$ ipython --no-banner

In [1]: import numpy as np

In [2]: np.set_printoptions(precision=2, suppress=True, linewidth=160)

In [3]: F = np.load("sample0.npy")

In [4]: print(F)
[[ 2  5  9  9  3  5]
 [ 7  4  8  2  4  4]
 [ 4  2  4  0  0  3]
 [ 0  0  0  0  0  0]
 [ 0  0  0  0  0  0]
 [ 0  0  0  0  0  0]
 [ 4  2  4  0  0  3]
 [ 1  5  5  4  0  3]
 [ 6  7 13  9  3  8]
 [ 4  7  9  6  4  4]
 [ 4  7  9  6  4  4]
 [ 9  6  5  9  9  7]
 [ 1  3  0  5  4  1]
 [ 6  5  8 10  7  6]
 [ 4  5  4  7  8  2]
 [ 3  2  4  2  4  1]
 [ 4  5  4  7  8  2]
 [ 4  2  4  0  0  3]
 [ 5  7  9  4  0  6]
 [ 5  5  8 12 11  4]
 [ 3  2  4  2  4  1]
 [ 6  6  6  6  1  8]
 [ 9  3  5  2  1  8]
 [ 5  1  1  2  1  5]
 [ 6 10  9  9  4  7]
 [ 5  7  9  4  0  6]
 [ 8  9 13  6  4  7]]

In [5]: def softmax(z):
   ...:     e = np.exp(z - z.max(axis=-1, keepdims=True))
   ...:     return e / e.sum(axis=-1, keepdims=True)
   ...: 

In [6]: print(softmax(10 * F[4]))
[0.17 0.17 0.17 0.17 0.17 0.17]

In [7]: scores = F @ F.T / np.sqrt(6)

In [8]: print(softmax(scores)[4] @ F)
[4.26 4.33 5.7  4.56 3.11 4.  ]

In [9]: proj = F @ np.linalg.solve(F.T @ F, F.T)

In [10]: print(np.round(np.linalg.eigvalsh(proj), 2) + 0)
[0. 0. 0. 0. 0. 0. 0. 0. 0. 0. 0. 0. 0. 0. 0. 0. 0. 0. 0. 0. 0. 1. 1. 1. 1. 1. 1.]

In [11]: Uu, s = np.linalg.svd(F)
---------------------------------------------------------------------------
ValueError                                Traceback (most recent call last)
Cell In[11], line 1
----> 1 Uu, s = np.linalg.svd(F)

ValueError: too many values to unpack (expected 2)

In [12]: Uu, s, Vt = np.linalg.svd(F, full_matrices=False)

In [13]: print(np.round(Uu.T @ Uu, 2) + 0)
[[1. 0. 0. 0. 0. 0.]
 [0. 1. 0. 0. 0. 0.]
 [0. 0. 1. 0. 0. 0.]
 [0. 0. 0. 1. 0. 0.]
 [0. 0. 0. 0. 1. 0.]
 [0. 0. 0. 0. 0. 1.]]

In [14]: print(Uu.shape, s.shape, Vt.shape)
(27, 6) (6,) (6, 6)

In [15]: print(round(float(np.sqrt((s ** 2).sum())), 2), np.round(np.linalg.norm(F), 2))
68.1 68.1

In [16]: print(s)
[63.97 17.86 11.52  7.99  5.47  0.44]

In [17]: print(np.cumsum(s ** 2) / np.sum(s ** 2))
[0.88 0.95 0.98 0.99 1.   1.  ]

In [18]: print(np.linalg.cond(F) > 100)
True

In [19]: print(round(np.log10(np.linalg.cond(F))))
2

In [20]: print(np.argsort(-np.linalg.norm(F, axis=0).round(6), kind="stable")[:3])
[2 3 1]

In [21]: print(np.linalg.matrix_rank(F, rtol=0.1))
4

In [22]: W2 = F[[6, 18]].astype(float)

In [23]: for _ in range(6):
    ...:     z = np.linalg.norm(F[:, None] - W2, axis=-1).argmin(axis=1)
    ...:     W2 = np.array([F[z == j].mean(axis=0) for j in range(2)])
    ...: 

In [24]: print(z)
[1 1 0 0 0 0 0 0 1 1 1 1 0 1 1 0 1 0 1 1 0 1 0 0 1 1 1]

In [25]: print(W2[1] - W2[0])
[2.57 4.5  5.62 5.65 3.5  3.  ]

In [26]: print(W2)
[[2.83 1.83 2.58 1.42 1.17 2.33]
 [5.4  6.33 8.2  7.07 4.67 5.33]]

In [27]: print(np.abs(W2[1] - W2[0]).argmax())
3

In [28]: print(np.bincount(z))
[12 15]
